>>> import numpy as np
>>> import numpy.linalg as la
>>> np.set_printoptions(precision=2, suppress=True, linewidth=160, sign=" ")
>>> K = np.load("test18.npy")
>>> K
array([[ 6.,  5.],
       [ 5.,  6.]])
>>> O = K.astype(float).copy()
>>> for j in range(2):
...     O[:, j] -= O[:, :j] @ (O[:, :j].T @ O[:, j])
...     O[:, j] /= la.norm(O[:, j])
... 
>>> O
array([[ 0.77, -0.64],
       [ 0.64,  0.77]])
>>> x = np.array([-2, 1])
>>> rhs = K @ x
>>> c, lr = np.zeros(2), 1 / la.norm(K, 2) ** 2
>>> for i in range(50):
...     c -= lr * K.T @ (K @ c - rhs)
...     if i % 10 == 0: print(i, round(la.norm(K @ c - rhs), 2))
... 
0 2.1
10 1.94
20 1.78
30 1.64
40 1.51
>>> round(float(la.cond(K)), 2)
11.0
>>> c
array([-1.01,  0.01])
>>> np.round(la.norm(K[1] - K[0]), 2)
np.float64(1.41)
>>> K[1] @ K[0]
np.float64(60.0)
>>> np.round(la.norm(K, "nuc"), 2)
np.float64(12.0)
>>> round(float(la.norm(K[1], 1)), 2), round(la.norm(K[1], np.inf), 2)
(11.0, np.float64(6.0))
>>> np.round(la.norm(K, 2) / la.norm(K), 2)
np.float64(1.0)
>>> np.abs(la.svd(K)[2][-1])
array([ 0.71,  0.71])
>>> round(np.log10(la.cond(K)))
1
>>> la.matrix_rank(K, rtol=0.1)
np.int64(1)
>>> u = np.array([9, 7])
>>> B = K + np.outer(u, np.eye(2)[1])
>>> round(la.det(B) / la.det(K), 2), round(1 + la.solve(K, u)[1], 2)
(np.float64(0.73), np.float64(0.73))
>>> B
array([[  6.,  14.],
       [  5.,  13.]])
>>> la.matrix_rank(la.inv(B) - la.inv(K), tol=1e-8)
np.int64(1)
>>> la.matrix_rank(B - K)
np.int64(1)
>>> F = np.array([[-2.0, 1.0, 1.0], [1.0, -2.0, 1.0], [1.0, 1.0, -2.0]])
>>> np.allclose(F @ F.T, F.T @ F)
True
>>> (F @ F)[0]
array([ 6., -3., -3.])
>>> L = la.cholesky(K)
>>> L @ L.T
array([[ 6.,  5.],
       [ 5.,  6.]])
>>> np.round(np.prod(np.diag(L)) ** 2, 2), round(la.det(K), 2)
(np.float64(11.0), np.float64(11.0))
>>> m1 = np.load("run2.npy")
>>> m1
array([[ 0.12,  0.26,  0.2 ],
       [ 0.26,  0.54,  0.43],
       [ 0.2 ,  0.43,  0.34]])
>>> left, sv, Vh = la.svd(m1, full_matrices=False)
>>> np.round(left.T @ left, 2) + 0
array([[ 1.,  0.,  0.],
       [ 0.,  1.,  0.],
       [ 0.,  0.,  1.]])
>>> np.allclose(left * sv @ Vh, m1)
True
>>> np.round(left.T @ m1 @ Vh.T, 2) + 0
array([[ 1.,  0.,  0.],
       [ 0.,  0.,  0.],
       [ 0.,  0.,  0.]])
>>> (sv > 1e-8).sum()
np.int64(1)
>>> np.abs(left[:, 0]).round(6).argmax()
np.int64(1)
>>> np.round(sv / sv[0], 2) + 0
array([ 1.,  0.,  0.])
>>> sv.round(2) + 0
array([ 1.,  0.,  0.])
>>> left.shape, sv.shape, Vh.shape
((3, 3), (3,), (3, 3))
>>> w, evecs = la.eigh(m1)
>>> x = np.array([2, 1, 0])
>>> np.round(x @ m1 @ x / (x @ x), 2), np.round(w[0], 2), round(w[-1], 2)
(np.float64(0.41), np.float64(-0.0), np.float64(1.0))
>>> evecs * np.abs(w) @ evecs.T
array([[ 0.12,  0.26,  0.2 ],
       [ 0.26,  0.54,  0.43],
       [ 0.2 ,  0.43,  0.34]])
>>> evecs * np.maximum(w, 0) @ evecs.T
array([[ 0.12,  0.26,  0.2 ],
       [ 0.26,  0.54,  0.43],
       [ 0.2 ,  0.43,  0.34]])
>>> np.round(np.abs(m1).sum(axis=1).max(), 2), round(np.abs(w).max(), 2)
(np.float64(1.22), np.float64(1.0))
>>> t = np.radians(180)
>>> r_ = np.eye(3)
>>> r_[2, 2] = r_[0, 0] = np.cos(t)
>>> r_[2, 0], r_[0, 2] = -np.sin(t), np.sin(t)
>>> r_.round(2) + 0
array([[-1.,  0.,  0.],
       [ 0.,  1.,  0.],
       [ 0.,  0., -1.]])
>>> B = m1 @ r_.T
>>> np.allclose(m1 @ m1.T, B @ B.T)
True
>>> round(float(la.det(r_)), 2), np.trace(r_)
(1.0, np.float64(-1.0))
>>> np.allclose(la.norm(m1, axis=1), la.norm(B, axis=1))
True
>>> np.abs(B - m1).max(axis=0)
array([ 0.51,  0.  ,  0.85])
>>> B
array([[-0.12,  0.26, -0.2 ],
       [-0.26,  0.54, -0.43],
       [-0.2 ,  0.43, -0.34]])
>>> feats = np.load("w.npy")
>>> feats
array([[ 1, -3,  3],
       [-3,  9, -9],
       [ 3, -9,  9]])
>>> r = la.matrix_rank(feats)
>>> r
np.int64(1)
>>> ns = la.svd(feats)[2][r:].T
>>> np.allclose(feats @ ns, 0)
True
>>> np.round(feats @ ns, 2) + 0
array([[ 0.,  0.],
       [ 0.,  0.],
       [ 0.,  0.]])
>>> [int(la.matrix_rank(np.delete(feats, i, axis=0))) for i in range(3)]
[1, 1, 1]
>>> la.matrix_rank(feats.T @ feats), la.matrix_rank(feats @ feats.T)
(np.int64(1), np.int64(1))
>>> [int(la.matrix_rank(feats[:, :j + 1])) for j in range(3)]
[1, 1, 1]
>>> A = np.load("sample11.npy")
>>> A
array([[ 0.9,  1.1,  3. ,  0.2],
       [-0.7,  1.9, -0.4, -0.5],
       [ 2.1, -1.2, -1.4,  1.3],
       [ 1.3, -0.7,  1.5, -1.2]])
>>> def softmax(z):
...     e = np.exp(z - z.max(axis=-1, keepdims=True))
...     return e / e.sum(axis=-1, keepdims=True)
... 
>>> softmax(A).sum(axis=1)
array([ 1.,  1.,  1.,  1.])
>>> np.round(softmax(10 * A[1]), 2) + 0
array([ 0.,  1.,  0.,  0.])
>>> att = A @ A.T / np.sqrt(4)
>>> np.round(softmax(att), 2) + 0
array([[ 0.96,  0.  ,  0.  ,  0.04],
       [ 0.1 ,  0.86,  0.01,  0.03],
       [ 0.  ,  0.  ,  0.99,  0.01],
       [ 0.34,  0.01,  0.03,  0.62]])
>>> softmax(att)[1] @ A
array([-0.45,  1.7 , -0.03, -0.43])
>>> np.round(softmax(att + np.triu(np.full(att.shape, -np.inf), 1)), 2) + 0
array([[ 1.  ,  0.  ,  0.  ,  0.  ],
       [ 0.1 ,  0.9 ,  0.  ,  0.  ],
       [ 0.  ,  0.  ,  1.  ,  0.  ],
       [ 0.34,  0.01,  0.03,  0.62]])
>>> softmax(att).round(6).argmax(axis=1)
array([ 0,  1,  2,  3])
>>> rng = np.random.default_rng(54)
>>> z = rng.permutation(4)
>>> z
array([ 0,  2,  3,  1])
>>> B = A[z][:, z]
>>> np.allclose(B, A)
False
>>> np.round(np.trace(B), 2)
np.float64(0.2)
>>> np.diag(B)
array([ 0.9, -1.4, -1.2,  1.9])
>>> E = np.minimum.outer(np.arange(1, 4), np.arange(1, 4)) * 4
>>> E
array([[  4,   4,   4],
       [  4,   8,   8],
       [  4,   8,  12]])
>>> # symmetric, so the eigenvalues are real
>>> w, evecs = la.eigh(E)
>>> np.abs(evecs[:, -1]).round(6).argmax()
np.int64(2)
>>> w
array([  1.23,   2.57,  20.2 ])
>>> np.unique(w.round(6) + 0, return_counts=True)[1]
array([ 1,  1,  1])
>>> M = np.load("a.npy")
>>> M
array([[  0,   0,   0,   0],
       [-12,  -9,   6, -15],
       [ -4,  -3,   2,  -5],
       [ -4,  -3,   2,  -5]])
>>> left, sv, Vh = la.svd(M)
>>> np.argmax(sv[:-1] / (sv[1:] + 1e-6)) + 1
np.int64(1)
>>> B = left[:, :1] @ np.diag(sv[:1]) @ Vh[:1]
>>> B.round(2) + 0
array([[  0.,   0.,   0.,   0.],
       [-12.,  -9.,   6., -15.],
       [ -4.,  -3.,   2.,  -5.],
       [ -4.,  -3.,   2.,  -5.]])
>>> la.matrix_rank(M, rtol=0.05)
np.int64(1)
>>> arr = np.loadtxt("out14.csv", delimiter=",")
>>> arr
array([[  2.,   0.,   0.],
       [  8.,   0.,   0.],
       [  5.,   0.,   0.],
       [  0.,   0.,   0.],
       [  0.,   1.,   5.],
       [  0.,   0.,   3.],
       [  3.,   9.,  16.],
       [ 15.,   9.,   4.],
       [  0.,   0.,   5.],
       [  2.,   4.,   7.],
       [  2.,   3.,   5.],
       [  0.,   4.,  12.],
       [ 12.,   8.,   5.],
       [  7.,   0.,   0.],
       [  9.,  11.,  14.],
       [ 12.,   9.,   7.],
       [  8.,   7.,   7.],
       [  3.,   3.,   4.],
       [  0.,   0.,   4.],
       [  0.,   0.,   0.],
       [  0.,   0.,   0.],
       [ 10.,   8.,   7.],
       [  3.,  10.,  18.],
       [  0.,   0.,   0.]])
>>> # row 19 repeats row 3
>>> gram = np.cov(arr, rowvar=False)
>>> gram
array([[ 22.17,  12.7 ,   3.32],
       [ 12.7 ,  16.69,  16.92],
       [  3.32,  16.92,  27.94]])
>>> np.median(arr, axis=0)
array([ 2.5,  2. ,  4.5])
>>> gram.shape
(3, 3)
>>> np.argwhere(np.triu(np.abs(np.corrcoef(arr.T)) > 0.8, 1))
array([], shape=(0, 2), dtype=int64)
>>> cen = arr - arr.mean(axis=1)
Traceback (most recent call last):
  File "<python-input-111>", line 1, in <module>
    cen = arr - arr.mean(axis=1)
          ~~~~^~~~~~~~~~~~~~~~~~
ValueError: operands could not be broadcast together with shapes (24,3) (24,) 
>>> cen = arr - arr.mean(axis=0)
>>> left, sv, Vh = la.svd(cen, full_matrices=False)
>>> np.searchsorted(np.cumsum(sv ** 2) / (sv ** 2).sum(), 0.9) + 1
np.int64(2)
>>> (np.sign(left[:, 0]) == np.sign(left[0, 0])).astype(int)
array([ 1,  1,  1,  1,  1,  1,  0,  0,  1,  0,  1,  0,  0,  1,  0,  0,  0,  1,  1,  1,  1,  0,  0,  1])
>>> sv
array([ 32.17,  21.99,   4.2 ])
>>> Vh[0] * np.sign(Vh[0, np.abs(Vh[0]).argmax()])
array([ 0.43,  0.6 ,  0.68])
>>> sv ** 2 / (sv ** 2).sum()
array([ 0.67,  0.31,  0.01])
>>> la.matrix_rank(cen)
np.int64(3)
>>> O, r_ = la.qr(arr)
>>> np.allclose(r_.T @ r_, arr.T @ arr)
True
>>> round(float(abs(r_[0, 0])), 2), round(la.norm(arr[:, 0]), 2)
(30.58, np.float64(30.58))
>>> np.abs(np.diag(r_))
array([ 30.58,  15.32,  12.77])
>>> r_
array([[-30.58, -21.39, -19.43],
       [  0.  ,  15.32,  27.07],
       [  0.  ,   0.  , -12.77]])
>>> round(float(np.trace(O @ O.T)), 2)
3.0
>>> Z = arr[[5, 7]].astype(float)
>>> for _ in range(7):
...     z = la.norm(arr[:, None] - Z, axis=-1).argmin(axis=1)
...     Z = np.array([arr[z == j].mean(axis=0) for j in range(2)])
... 
>>> z
array([ 0,  0,  0,  0,  0,  0,  1,  1,  0,  0,  0,  0,  1,  0,  1,  1,  1,  0,  0,  0,  0,  1,  1,  0])
>>> np.abs(Z[1] - Z[0]).argmax()
np.int64(1)
>>> np.bincount(z)
array([ 16,   8])
>>> z = arr[:, 0] > np.median(arr[:, 0])
>>> u = arr[z].mean(axis=0) - arr[~z].mean(axis=0)
>>> np.argsort(-np.abs(u).round(6), kind="stable")
array([ 0,  1,  2])
>>> z.astype(int)
array([ 0,  1,  1,  0,  0,  0,  1,  1,  0,  0,  0,  0,  1,  1,  1,  1,  1,  1,  0,  0,  0,  1,  1,  0])
